>>> import numpy as np
>>> from numpy import linalg as LA
>>> np.set_printoptions(suppress=True, linewidth=120)
>>> F = np.load("test12.npy")
>>> print(F)
[[174 -50 128  50  31 -27  22]
 [-50 202 -61  31  75  85  -9]
 [128 -61 154  47   6  12 -32]
 [ 50  31  47 196  92 106  81]
 [ 31  75   6  92 134  28 107]
 [-27  85  12 106  28 122 -25]
 [ 22  -9 -32  81 107 -25 156]]
>>> ev, V = LA.eigvalsh(F)
Traceback (most recent call last):
  File "<python-input-5>", line 1, in <module>
    ev, V = LA.eigvalsh(F)
    ^^^^^
ValueError: too many values to unpack (expected 2)
>>> ev, V = LA.eigh(F)
>>> print(np.round(np.abs(V[:, -1]), 2))
[0.19 0.3  0.12 0.62 0.49 0.32 0.36]
>>> print(np.abs(V[:, -1]).round(6).argmax())
3
>>> print(np.round(V.T @ F @ V, 2) + 0)
[[  0.     0.     0.     0.     0.     0.     0.  ]
 [  0.     0.     0.     0.     0.     0.     0.  ]
 [  0.     0.    30.58   0.     0.     0.     0.  ]
 [  0.     0.     0.   123.74   0.     0.     0.  ]
 [  0.     0.     0.     0.   220.09   0.     0.  ]
 [  0.     0.     0.     0.     0.   353.71   0.  ]
 [  0.     0.     0.     0.     0.     0.   409.87]]
>>> print(ev.round(2) + 0)
[  0.     0.    30.58 123.74 220.09 353.71 409.87]
>>> print(np.unique(ev.round(6) + 0, return_counts=True)[1])
[2 1 1 1 1 1]
>>> C2 = F.T @ F
>>> print(np.round(LA.svd(F, compute_uv=False) ** 2, 2) + 0)
[167996.56 125110.1   48439.45  15312.52    935.36      0.        0.  ]
>>> print(C2)
[[ 53834 -25226  46542  24738  12764  -5088  11656]
 [-25226  60917 -24901  22152  27553  33769   6041]
 [ 46542 -24901  47234  20191   2357    621  -2406]
 [ 24738  22152  20191  70347  46152  36108  35023]
 [ 12764  27553   2357  46152  45275  19855  37597]
 [ -5088  33769    621  36108  19855  35627   2889]
 [ 11656   6041  -2406  35023  37597   2889  44560]]
>>> print(np.allclose(C2, C2.T))
True
>>> ev, V = LA.eigh(C2)
>>> print(np.unique(ev.round(6) + 0, return_counts=True)[1])
[2 1 1 1 1 1]
>>> print(ev.round(2) + 0)
[     0.        0.      935.36  15312.52  48439.45 125110.1  167996.56]
>>> print(np.round(V @ np.diag(ev) @ V.T, 2))
[[ 53834. -25226.  46542.  24738.  12764.  -5088.  11656.]
 [-25226.  60917. -24901.  22152.  27553.  33769.   6041.]
 [ 46542. -24901.  47234.  20191.   2357.    621.  -2406.]
 [ 24738.  22152.  20191.  70347.  46152.  36108.  35023.]
 [ 12764.  27553.   2357.  46152.  45275.  19855.  37597.]
 [ -5088.  33769.    621.  36108.  19855.  35627.   2889.]
 [ 11656.   6041.  -2406.  35023.  37597.   2889.  44560.]]
>>> print((ev > 1e-8).sum(), (ev < -1e-8).sum())
5 0
>>> print(np.abs(V[:, -1]).round(6).argmax())
3
>>> print(round(ev.sum(), 2), np.trace(C2))
357794.0 357794
>>> Uu, sv, VT = LA.svd(F)
>>> print(sv.round(2) + 0)
[409.87 353.71 220.09 123.74  30.58   0.     0.  ]
>>> other = Uu[:, :5] @ np.diag(sv[:5]) @ VT[:5]
>>> print(LA.matrix_rank(other))
5
>>> print(LA.matrix_rank(F, rtol=0.05))
5
>>> X = np.loadtxt("sample18.csv", delimiter=",")
>>> print(X)
[[-1.  1.  1.  1.  1.  1.  1.]
 [ 1. -1.  1.  1.  1.  1.  1.]
 [ 1.  1. -1.  1.  1.  1.  1.]
 [ 1.  1.  1. -1.  1.  1.  1.]
 [ 1.  1.  1.  1. -1.  1.  1.]
 [ 1.  1.  1.  1.  1. -1.  1.]
 [ 1.  1.  1.  1.  1.  1. -1.]]
>>> # symmetric
>>> print(LA.norm(X, axis=1).argmax())
0
>>> print(np.round(LA.norm(X[4] - X[2]), 2))
2.83
>>> print(X[4] @ X[2])
3.0
>>> print(np.round(LA.norm(X, axis=1), 2))
[2.65 2.65 2.65 2.65 2.65 2.65 2.65]
>>> print(round(float(LA.norm(X, "nuc")), 2))
17.0
>>> print(np.round(LA.norm(X, axis=0), 2))
[2.65 2.65 2.65 2.65 2.65 2.65 2.65]
>>> print(np.round(LA.norm(X, 1), 2), round(float(LA.norm(X, np.inf)), 2))
7.0 7.0
>>> other = LA.inv(X)
>>> print(np.round(X @ other, 2) + 0)
[[1. 0. 0. 0. 0. 0. 0.]
 [0. 1. 0. 0. 0. 0. 0.]
 [0. 0. 1. 0. 0. 0. 0.]
 [0. 0. 0. 1. 0. 0. 0.]
 [0. 0. 0. 0. 1. 0. 0.]
 [0. 0. 0. 0. 0. 1. 0.]
 [0. 0. 0. 0. 0. 0. 1.]]
>>> print((np.abs(other) > 1e-9).astype(int))
[[1 1 1 1 1 1 1]
 [1 1 1 1 1 1 1]
 [1 1 1 1 1 1 1]
 [1 1 1 1 1 1 1]
 [1 1 1 1 1 1 1]
 [1 1 1 1 1 1 1]
 [1 1 1 1 1 1 1]]
>>> print(round(LA.slogdet(X)[0], 2))
1.0
>>> ev, V = LA.eigh(X)
>>> vec = np.array([-2, -1, 2, 0, 1, -1, -2])
>>> print(np.round(V * np.maximum(ev, 0) @ V.T, 2))
[[0.71 0.71 0.71 0.71 0.71 0.71 0.71]
 [0.71 0.71 0.71 0.71 0.71 0.71 0.71]
 [0.71 0.71 0.71 0.71 0.71 0.71 0.71]
 [0.71 0.71 0.71 0.71 0.71 0.71 0.71]
 [0.71 0.71 0.71 0.71 0.71 0.71 0.71]
 [0.71 0.71 0.71 0.71 0.71 0.71 0.71]
 [0.71 0.71 0.71 0.71 0.71 0.71 0.71]]
>>> print(np.round(LA.eigvalsh(X[1:, 1:]), 2))
[-2. -2. -2. -2. -2.  4.]
>>> rng = np.random.default_rng(61583)
>>> labels = rng.permutation(7)
>>> print(labels)
[0 2 6 5 4 1 3]
>>> other = X[labels][:, labels]
>>> print(round(LA.det(other), 2), round(LA.det(X[labels]), 2))
320.0 320.0
>>> print(np.trace(other))
-7.0
>>> print(np.allclose(other, X))
True
>>> print(other)
[[-1.  1.  1.  1.  1.  1.  1.]
 [ 1. -1.  1.  1.  1.  1.  1.]
 [ 1.  1. -1.  1.  1.  1.  1.]
 [ 1.  1.  1. -1.  1.  1.  1.]
 [ 1.  1.  1.  1. -1.  1.  1.]
 [ 1.  1.  1.  1.  1. -1.  1.]
 [ 1.  1.  1.  1.  1.  1. -1.]]
>>> print(np.round(np.sort(np.abs(LA.eigvals(other))), 2))
[2. 2. 2. 2. 2. 2. 5.]
>>> mat = np.loadtxt("mat.csv", delimiter=",")
>>> print(mat.round(2))
[[ 3.13  6.65 -0.7   0.18  2.62 -3.71  4.28 -0.38 -2.54]
 [ 0.43 -2.11  1.46 -3.86 -1.97  1.63 -3.69  2.96  7.03]
 [ 3.98  7.06 -0.17 -1.56  2.25 -3.73  3.47  0.91  0.17]
 [ 3.62  4.03  1.07 -4.49  0.2  -1.69 -0.24  3.21  6.01]
 [-4.26 -6.72 -0.24  2.73 -1.77  3.4  -2.53 -1.8  -2.2 ]
 [ 1.61  5.01 -1.18  2.15  2.58 -3.04  4.46 -1.79 -5.22]
 [-3.33 -3.34 -1.18  4.62  0.11  1.29  0.75 -3.33 -6.45]
 [-4.25 -6.19 -0.51  3.41 -1.36  3.02 -1.78 -2.32 -3.49]
 [ 3.82  4.56  0.97 -4.34  0.45 -2.    0.19  3.08  5.58]
 [-3.29 -6.77  0.63  0.08 -2.59  3.74 -4.19  0.19  2.16]
 [ 3.47  3.66  1.13 -4.57  0.03 -1.48 -0.52  3.28  6.26]
 [-0.23  2.41 -1.45  3.73  2.05 -1.79  3.8  -2.87 -6.93]
 [ 4.02  5.16  0.84 -4.1   0.75 -2.36  0.71  2.88  4.98]
 [ 4.05  5.25  0.81 -4.05  0.8  -2.42  0.8   2.84  4.87]
 [ 4.24  6.79  0.19 -2.59  1.84 -3.45  2.66  1.69  1.95]
 [-4.18 -5.78 -0.66  3.74 -1.1   2.76 -1.33 -2.58 -4.17]
 [-4.28 -6.49 -0.37  3.07 -1.58  3.23 -2.18 -2.06 -2.84]
 [-0.83  1.45 -1.47  4.1   1.79 -1.3   3.43 -3.11 -7.2 ]
 [-3.7  -7.01  0.39  0.86 -2.44  3.78 -3.86 -0.39  0.95]
 [ 2.24  5.76 -1.02  1.44  2.65 -3.36  4.49 -1.28 -4.3 ]
 [-0.32 -3.25  1.4  -3.33 -2.26  2.2  -4.08  2.61  6.55]
 [ 1.52 -0.28  1.47 -4.42 -1.44  0.69 -2.9   3.32  7.35]
 [ 4.19  6.92  0.08 -2.3   1.98 -3.56  2.92  1.47  1.43]
 [-3.61 -4.   -1.08  4.5  -0.19  1.67  0.26 -3.22 -6.03]
 [-4.25 -6.76 -0.21  2.65 -1.81  3.43 -2.61 -1.74 -2.06]
 [-1.37 -4.7   1.23 -2.4  -2.54  2.9  -4.42  1.96  5.52]
 [-4.16 -6.96 -0.03  2.16 -2.03  3.6  -3.04 -1.36 -1.19]
 [-4.27 -6.41 -0.41  3.17 -1.52  3.17 -2.07 -2.13 -3.03]
 [ 2.82  6.37 -0.83  0.66  2.65 -3.61  4.4  -0.73 -3.24]
 [ 2.26  5.78 -1.02  1.41  2.66 -3.38  4.49 -1.26 -4.27]
 [ 4.27  6.66  0.28 -2.84  1.71 -3.35  2.43  1.88  2.4 ]
 [ 1.4  -0.48  1.47 -4.38 -1.5   0.79 -2.99  3.29  7.34]
 [ 2.72  6.27 -0.87  0.81  2.66 -3.57  4.42 -0.83 -3.44]]
>>> cen = mat - mat.mean(axis=0)
>>> Uu, sv, VT = LA.svd(cen, full_matrices=False)
>>> print((np.sign(Uu[:, 0]) == np.sign(Uu[0, 0])).astype(int))
[1 0 1 1 0 1 0 0 1 0 1 1 1 1 1 0 0 0 0 1 0 1 1 0 0 0 0 0 1 1 1 1 1]
>>> print(round((sv ** 2).sum() ** 2 / (sv ** 4).sum(), 2))
1.92
>>> print(np.round(cen.mean(axis=0), 2) + 0)
[0. 0. 0. 0. 0. 0. 0. 0. 0.]
>>> rk = LA.matrix_rank(mat)
>>> print(rk)
2
>>> null = LA.svd(mat)[2][rk:].T
>>> print([int(LA.matrix_rank(mat[:i])) for i in range(1, len(mat) + 1)])
[1, 2, 2, 2, 2, 2, 2, 2, 2, 2, 2, 2, 2, 2, 2, 2, 2, 2, 2, 2, 2, 2, 2, 2, 2, 2, 2, 2, 2, 2, 2, 2, 2]
>>> print(np.allclose(mat @ null, 0))
True
>>> print(null.shape)
(9, 7)
>>> print(round(np.trace(LA.pinv(mat) @ mat), 2))
2.0
>>> print(LA.lstsq(mat[:-1].T, mat[-1])[2])
2
>>> print(np.abs(np.diag(LA.qr(mat)[1])) > 1e-9)
[ True  True False False False False False False False]
>>> C2 = np.cov(mat, rowvar=False)
>>> print(np.round(mat.std(axis=0), 2))
[3.3  5.41 0.93 3.18 1.88 2.85 3.09 2.29 4.71]
>>> print(np.round(np.polyfit(mat[:, 7], mat[:, 3], 1), 2))
[-1.38 -0.02]
>>> print(np.argwhere(np.triu(np.abs(np.corrcoef(mat.T)) > 0.8, 1)))
[[0 1]
 [0 5]
 [1 4]
 [1 5]
 [1 6]
 [2 3]
 [2 7]
 [2 8]
 [3 7]
 [3 8]
 [4 5]
 [4 6]
 [5 6]
 [7 8]]
>>> Uu, sv, VT = LA.svd(mat)
>>> V = VT[:(sv > 1e-8).sum()]
>>> vec = mat[27] + 3 * mat[30] + rng.integers(2) * np.eye(9)[4]
>>> print(vec.round(2))
[ 8.53 13.56  0.43 -5.35  4.62 -6.87  5.21  3.5   4.19]
>>> print(LA.matrix_rank(np.vstack([mat, vec])))
3
>>> M = np.loadtxt("run17.csv", delimiter=",")
>>> print(M)
[[ 1.38 -0.38  0.25 -1.52 -0.51 -0.67  0.3   0.36 -0.78]
 [ 3.39  0.37  0.07  2.38 -0.33 -1.14  0.37  0.29  2.83]
 [-2.56 -0.28 -0.09  0.25  0.83 -0.41 -0.02 -0.05 -1.12]
 [-0.11 -0.27 -0.52  3.65 -1.63  1.32  0.   -0.31  0.16]
 [ 1.25 -0.42 -0.13  1.    1.29 -1.75  0.2   0.02  0.12]
 [-0.85  0.56 -0.04 -2.28 -0.49  0.49 -0.12 -0.23 -0.56]
 [-0.25 -0.21  0.11 -2.28 -0.01  0.24 -0.06  0.18 -0.81]
 [ 5.05 -0.7   0.17  1.46  0.16 -1.33  0.09  0.14 -0.5 ]
 [-0.28  0.55  0.54  2.67  0.75 -0.65 -0.17 -0.14  2.29]
 [ 1.95 -0.64  0.44 -3.9  -0.02  0.31  0.02  0.03  0.28]
 [ 4.78 -0.42 -0.41  0.25  0.16 -0.31 -0.09 -0.03  0.91]
 [-3.2   0.59  0.81 -1.26  0.28  0.63 -0.05  0.68 -0.96]
 [ 1.12  0.03  0.16  0.49  0.39 -0.86 -0.19 -0.56 -2.03]
 [ 1.22  0.36  0.39  3.39  1.22  0.59  0.05  0.01 -1.11]
 [ 1.2   0.26 -0.59 -0.89 -0.51  1.93 -0.08  0.45 -1.5 ]
 [-4.8  -0.07  0.17 -0.29  0.76  0.54  0.04  0.23 -0.52]
 [-3.15 -0.31 -0.33 -1.13 -0.97 -1.17 -0.2   0.27 -0.45]
 [-1.73 -0.06  0.38  0.51  0.07  0.14  0.09 -0.31 -0.49]
 [-2.12  0.26 -0.38 -2.2  -0.62  1.57  0.05  0.05 -0.91]
 [ 4.45  1.22  0.35 -1.47  0.08 -1.25  0.11  0.24  2.03]
 [-1.92 -0.02  0.   -0.99  0.02  1.07  0.08 -0.04  0.19]
 [ 1.1   0.6   0.23  1.23 -0.93  1.03 -0.15  0.08 -1.08]
 [ 1.7   0.24 -0.31  3.22 -0.5  -1.01 -0.02  0.02 -1.34]
 [-3.94  0.73 -0.41  1.86 -0.21 -2.92 -0.18 -0.09  0.59]
 [ 1.02  0.77 -0.5  -1.51  0.8  -0.16  0.11 -0.05  2.04]
 [-1.06  0.17  0.81 -1.7   0.16 -0.13 -0.11  0.12  0.97]
 [ 3.86  0.91 -0.31  1.18  1.72 -1.69  0.05  0.09 -2.77]
 [ 0.46 -0.07 -0.25  0.81 -0.46 -0.34 -0.01 -0.02 -1.36]
 [-2.72 -0.28  0.02 -1.47 -0.75 -1.44  0.1   0.03  0.31]
 [-2.91 -0.24  0.09  3.76  0.41 -0.41 -0.22  0.04 -0.11]
 [-0.21 -0.2   1.05  4.56 -0.11 -1.13 -0.02 -0.09 -1.44]
 [ 2.29  0.33 -0.29  1.3  -0.5  -1.07 -0.06  0.37  4.15]
 [ 4.59  0.36 -0.48  2.79  0.85  0.46  0.04  0.31  2.  ]]
>>> labels = mat[:, 2] > np.median(mat[:, 2])
>>> u = mat[labels].mean(axis=0) - mat[~labels].mean(axis=0)
>>> print(u.round(2))
[ 2.25  0.65  1.62 -5.19 -1.31  0.26 -2.78  3.85  8.28]
>>> print(((mat - mat.mean(axis=0)) @ u > 0).astype(int))
[0 1 1 1 0 0 0 0 1 1 1 0 1 1 1 0 0 0 1 0 1 1 1 0 0 1 0 0 0 0 1 1 0]
>>> labels = M[:, 1] > np.median(M[:, 1])
>>> u = M[labels].mean(axis=0) - M[~labels].mean(axis=0)
>>> print(((M - M.mean(axis=0)) @ u > 0).astype(int))
[0 1 0 1 1 0 0 1 1 1 1 0 0 1 0 0 0 0 0 1 0 1 1 0 1 0 1 0 0 0 0 1 1]
>>> print(np.argsort(-np.abs(u).round(6), kind="stable"))
[0 8 1 3 5 7 4 2 6]
>>> print(np.round((((M - M.mean(axis=0)) @ u > 0) == labels).mean(), 2))
0.67
>>> vec = np.array([0, 3, 0, 3, -1, -3, 0, 3, -1])
>>> rhs = M @ vec
>>> c, lr = np.zeros(9), 1 / LA.norm(M, 2) ** 2
>>> for i in range(3):
...     c -= lr * M.T @ (M @ c - rhs)
...     if i % 1 == 0: print(i, round(LA.norm(M @ c - rhs), 2))
... 
0 22.84
1 15.96
2 13.4
>>> print(round(LA.cond(M), 2))
23.33
>>> print(c.round(2))
[ 0.12  0.28  0.03  2.97  0.12 -1.36 -0.03  0.02 -0.31]
